In [1]: import numpy as np

In [2]: np.set_printoptions(precision=4, suppress=True, linewidth=100, floatmode="fixed")

In [3]: arr = np.loadtxt("test2.csv", delimiter=",")

In [4]: arr
Out[4]: 
array([[ 39.6331, 119.1663, 158.7172,   0.8859,  40.5435,  59.3197,  19.7658, 158.2102, 140.9975,
        179.7220,  59.5732],
       [ 40.1557, 120.0632, 160.5243,  -0.7252,  39.1000,  59.0155,  19.7432, 160.3928, 140.3145,
        179.8834,  58.5611],
       [ 40.2917, 119.5004, 160.0492,   0.7255,  38.3817,  59.8707,  19.9751, 158.3006, 141.4888,
        180.4457,  58.6426],
       [ 40.4296, 118.9847, 160.4356,  -0.2127,  40.8496,  60.1230,  19.1482, 159.4129, 138.3940,
        180.1135,  62.9587],
       [ 38.8143, 119.1820, 159.4844,  -0.5930,  40.5882,  60.9449,  19.4992, 160.3749, 140.2867,
        179.9926,  58.8052],
       [ 38.9749, 119.9415, 160.3985,  -0.6037,  39.2454,  61.3722,  21.5154, 160.6609, 137.7716,
        180.6324,  61.7636],
       [ 39.2729, 121.0067, 163.5222,  -0.6202,  39.4633,  61.6043,  19.7678, 160.1478, 138.9268,
        181.3651,  60.5519],
       [ 40.8486, 118.7151, 159.0729,  -0.9680,  39.9984,  58.5939,  18.8583, 160.3073, 139.5721,
        180.4623,  60.4339],
       [ 39.8096, 119.2026, 160.0712,  -1.9335,  40.4013,  58.6732,  19.5793, 160.3229, 141.1636,
        180.2923,  61.3424],
       [ 40.0686, 119.7838, 158.4140,  -0.2428,  40.0736,  59.9278,  18.5650, 161.6747, 140.3202,
        180.5235,  60.7248],
       [ 39.9422, 118.8556, 162.0137,  -0.1708,  40.5602,  60.4169,  21.6677, 159.7879, 139.5616,
        178.6020,  61.6712],
       [ 41.3091, 121.1000, 159.2473,   1.1633,  41.2376,  60.6171,  19.7048, 158.2624, 138.6151,
        179.5750,  60.6034],
       [ 39.6387, 121.5669, 161.9065,   0.6903,  39.2244,  59.6258,  19.6596, 158.3604, 140.5072,
        179.7752,  57.4855],
       [ 41.7082, 119.7071, 159.1391,   0.2664,  38.2713,  61.3039,  20.3375, 159.6282, 140.2496,
        179.0924,  60.3982],
       [ 38.0182, 119.9385, 160.6806,  -1.0889,  41.1374,  60.6065,  20.6513, 159.7673, 140.1465,
        180.0349,  59.4480],
       [ 39.8259, 119.3464, 158.2112,   0.5771,  40.1818,  60.0558,  20.6605, 159.5136, 140.0504,
        178.0116,  60.8096],
       [ 40.5577, 121.7078, 159.8314,   0.9066,  39.3620,  60.0971,  19.1638, 158.8887, 138.4221,
        181.3722,  60.9220],
       [ 37.6029, 120.6473, 161.4449,   0.0390,  39.8577,  61.6924,  19.7752, 159.4123, 139.0518,
        178.8898,  59.5381],
       [ 39.0689, 119.1356, 159.3855,   0.2734,  39.4510,  62.3832,  20.9253, 160.2083, 140.3300,
        180.0958,  56.8975],
       [ 39.7592, 121.2018, 160.1309,  -0.3530,  41.1784,  61.6969,  21.5846, 160.8173, 138.8451,
        180.2836,  58.4725],
       [ 37.9792, 119.5995, 160.3739,   2.6549,  39.5298,  57.5402,  19.4269, 159.8674, 139.7232,
        181.4010,  61.2235],
       [ 39.9517, 118.7480, 158.7151,  -0.4326,  39.9607,  58.2774,  20.8543, 158.7096, 140.1439,
        179.2550,  59.6332],
       [ 41.2385, 119.5566, 159.4505,   0.1531,  40.6421,  61.0537,  19.5317, 159.9226, 139.7750,
        178.4159,  60.6033],
       [ 40.9498, 119.2188, 159.3988,  -1.2124,  40.1444,  62.4407,  19.1074, 160.1043, 140.1587,
        179.5866,  60.3415],
       [ 39.5985, 118.5406, 158.4825,  -0.8065,  39.7284,  58.7597,  18.9428, 160.2799, 139.8347,
        179.6932,  59.5622],
       [ 38.6382, 118.6591, 157.5046,  -0.3538,  39.2724,  58.7663,  18.9090, 159.7536, 140.8915,
        181.0017,  60.9361],
       [ 38.4036, 120.2981, 160.2647,   1.2310,  38.2822,  61.3080,  19.1441, 160.7203, 140.1829,
        179.9490,  60.8239],
       [ 40.6878, 119.6600, 160.5584,  -0.0245,  38.9654,  61.8508,  19.6928, 160.1048, 138.3774,
        180.0866,  62.2044],
       [ 40.7679, 120.9963, 160.7822,  -0.0443,  40.2942,  57.8072,  17.6218, 159.7244, 140.6424,
        181.7669,  60.5494],
       [ 39.0497, 119.3233, 159.5667,   0.4651,  40.9283,  59.4436,  21.5229, 161.3392, 139.5167,
        178.4684,  61.0052],
       [ 38.6831, 119.0477, 161.3134,  -1.7774,  40.8648,  58.1319,  20.2241, 160.4521, 140.4279,
        181.8977,  60.5998],
       [ 40.9949, 118.1859, 159.4934,   0.6170,  40.1014,  59.4311,  20.3762, 159.3283, 138.9557,
        178.7909,  59.3566],
       [ 40.8651, 120.9286, 160.7999,   0.9401,  41.0350,  60.8196,  20.9333, 159.0045, 141.2437,
        179.6222,  59.4703],
       [ 38.3247, 120.7110, 160.5312,   0.3828,  40.6234,  60.3432,  20.8613, 161.2202, 140.2787,
        180.0975,  58.4893],
       [ 39.7854, 120.0775, 159.4090,   0.0292,  41.7190,  57.7126,  18.3406, 160.4579, 140.5699,
        179.8629,  60.4903],
       [ 41.4862, 119.9036, 161.1544,  -0.0696,  38.9551,  60.5225,  19.0714, 160.2849, 142.7582,
        179.1425,  60.5347],
       [ 40.2702, 117.6567, 159.9846,   1.0081,  39.2036,  60.0996,  19.8345, 159.1250, 142.4497,
        180.4760,  60.9811],
       [ 40.3496, 119.6426, 160.4344,  -0.4684,  41.7543,  59.5185,  19.3378, 160.3324, 141.4104,
        179.4527,  60.0708],
       [ 39.4180, 120.1411, 160.8516,  -0.7102,  39.7693,  60.5460,  18.8427, 160.5867, 140.5109,
        180.3555,  58.4817],
       [ 40.1272, 122.1443, 159.5191,   1.6590,  40.9300,  60.4448,  20.6848, 159.5422, 140.6881,
        179.7072,  61.2016],
       [ 40.3083, 119.7011, 161.0209,  -0.2979,  38.8505,  61.0107,  20.3185, 160.0863, 139.7493,
        179.9804,  60.3109],
       [ 39.4722, 119.6771, 158.9377,   0.8124,  39.6400,  60.0268,  18.8086, 159.9354, 140.2902,
        180.1440,  58.2685],
       [ 40.8244, 120.1034, 159.5338,   1.2348,  37.7202,  58.7445,  20.5686, 159.8009, 140.4051,
        181.2679,  59.1438],
       [ 41.3922, 119.6136, 161.5820,   1.3860,  40.0313,  59.3178,  18.0474, 158.9507, 139.8150,
        179.4045,  62.7019]])

In [5]: W2 = arr[[6, 37]].astype(float)

In [6]: for _ in range(5):
   ...:     labels = np.linalg.norm(arr[:, None] - W2, axis=-1).argmin(axis=1)
   ...:     W2 = np.array([arr[labels == j].mean(axis=0) for j in range(2)])
   ...: 

In [7]: labels
Out[7]: 
array([1, 1, 1, 0, 1, 0, 0, 1, 1, 1, 0, 1, 1, 1, 1, 1, 0, 0, 1, 0, 1, 1, 1, 1, 1, 1, 0, 0, 1, 1, 1,
       1, 1, 1, 1, 1, 1, 1, 1, 1, 0, 1, 1, 1])

In [8]: np.abs(W2[1] - W2[0]).argmax()
Out[8]: np.int64(8)

In [9]: np.bincount(labels)
Out[9]: array([10, 34])

In [10]: W2[1] - W2[0]
Out[10]: 
array([ 0.3872, -0.5274, -1.1762,  0.1429,  0.3808, -1.3912, -0.4786, -0.1790,  1.4991, -0.1946,
       -0.9991])
